>>> import numpy as np
>>> np.set_printoptions(precision=2, suppress=True, linewidth=100, legacy="1.25")
>>> def rd(a):
...     return np.round(a, 2) + 0
... 
>>> rng = np.random.default_rng(296)
>>> mat = rng.normal(size=(18, 5)) + 20 * np.array([2, 9, 6, 2, -4])
>>> rd(mat)
array([[ 39.09, 178.03, 119.58,  40.19, -79.69],
       [ 40.02, 179.64, 119.53,  39.84, -79.72],
       [ 39.3 , 179.99, 120.96,  40.28, -80.2 ],
       [ 38.38, 180.76, 121.1 ,  40.73, -81.13],
       [ 38.14, 181.45, 121.75,  40.29, -81.02],
       [ 40.33, 178.77, 120.71,  41.31, -81.07],
       [ 40.52, 180.45, 120.27,  39.31, -80.07],
       [ 40.86, 178.92, 119.84,  41.16, -79.12],
       [ 40.95, 180.36, 121.52,  41.  , -79.38],
       [ 40.06, 178.42, 119.72,  39.66, -80.28],
       [ 39.4 , 177.88, 119.47,  39.26, -79.86],
       [ 40.23, 180.74, 120.7 ,  39.41, -80.02],
       [ 41.35, 178.91, 120.57,  39.7 , -78.67],
       [ 40.31, 179.18, 119.14,  37.71, -79.18],
       [ 41.79, 179.16, 120.1 ,  39.87, -81.34],
       [ 41.02, 179.84, 119.89,  40.9 , -79.5 ],
       [ 41.32, 180.34, 118.7 ,  40.35, -79.43],
       [ 41.69, 180.81, 120.48,  41.54, -79.96]])
>>> A2 = np.c_[mat[:, :3] @ np.array([[3, -1, 2], [-1, -1, 2], [3, -3, 3]]), np.array([-2, 2, 0, 0, 1, 2, -1, -2, -1, -1, -1, 0, 1, 1, -2, 1, 0, -2])]
>>> rd(A2)
array([[ 297.96, -575.85,  792.97,   -2.  ],
       [ 299.02, -578.27,  797.93,    2.  ],
       [ 300.78, -582.16,  801.44,    0.  ],
       [ 297.69, -582.46,  801.6 ,    0.  ],
       [ 298.23, -584.85,  804.43,    1.  ],
       [ 304.34, -581.22,  800.33,    2.  ],
       [ 301.92, -581.79,  802.76,   -1.  ],
       [ 303.18, -579.29,  799.07,   -2.  ],
       [ 307.04, -585.85,  807.16,   -1.  ],
       [ 300.92, -577.64,  796.12,   -1.  ],
       [ 298.73, -575.7 ,  792.98,   -1.  ],
       [ 302.06, -583.06,  804.03,    0.  ],
       [ 306.86, -581.97,  802.23,    1.  ],
       [ 299.15, -576.9 ,  796.38,    1.  ],
       [ 306.52, -581.26,  802.21,   -2.  ],
       [ 302.89, -580.53,  801.39,    1.  ],
       [ 299.71, -577.75,  799.4 ,    0.  ],
       [ 305.7 , -583.94,  806.44,   -2.  ]])
>>> np.linalg.matrix_rank(np.c_[mat, A2])
6
>>> np.linalg.matrix_rank(A2)
4
>>> rd(np.linalg.lstsq(mat, A2[:, 0])[0])
array([ 3., -1.,  3.,  0.,  0.])
>>> gram = np.cov(mat, rowvar=False)
>>> rd(mat.std(axis=0))
array([1.04, 1.01, 0.8 , 0.9 , 0.74])
>>> rd(np.linalg.eigvalsh(gram)[::-1])
array([1.77, 1.22, 0.7 , 0.37, 0.27])
>>> np.argwhere(np.triu(np.abs(np.corrcoef(mat.T)) > 0.8, 1))
array([], shape=(0, 2), dtype=int64)
>>> np.argsort(-mat.std(axis=0).round(6), kind="stable")
array([0, 1, 3, 2, 4])
>>> Xs = mat - mat.mean(axis=0)
>>> vecs = np.linalg.svd(Xs)[2][:1]
>>> A2 = Xs - Xs @ vecs.T @ vecs
>>> rd((Xs @ vecs.T).std(axis=0))
array([1.29])
>>> rd(np.linalg.norm(A2) / np.linalg.norm(Xs))
0.77
>>> np.linalg.norm(A2, axis=1).round(6).argmax()
17
>>> rd(np.diag(vecs.T @ vecs))
array([0.17, 0.35, 0.27, 0.1 , 0.12])
>>> blk = np.stack([mat, -3 * mat, mat[::-1]])
>>> rd(np.linalg.norm(blk, axis=(1, 2)))
array([1007.22, 3021.65, 1007.22])
>>> np.linalg.matrix_rank(blk)
array([5, 5, 5])
>>> (blk @ mat.T).shape
(3, 18, 18)
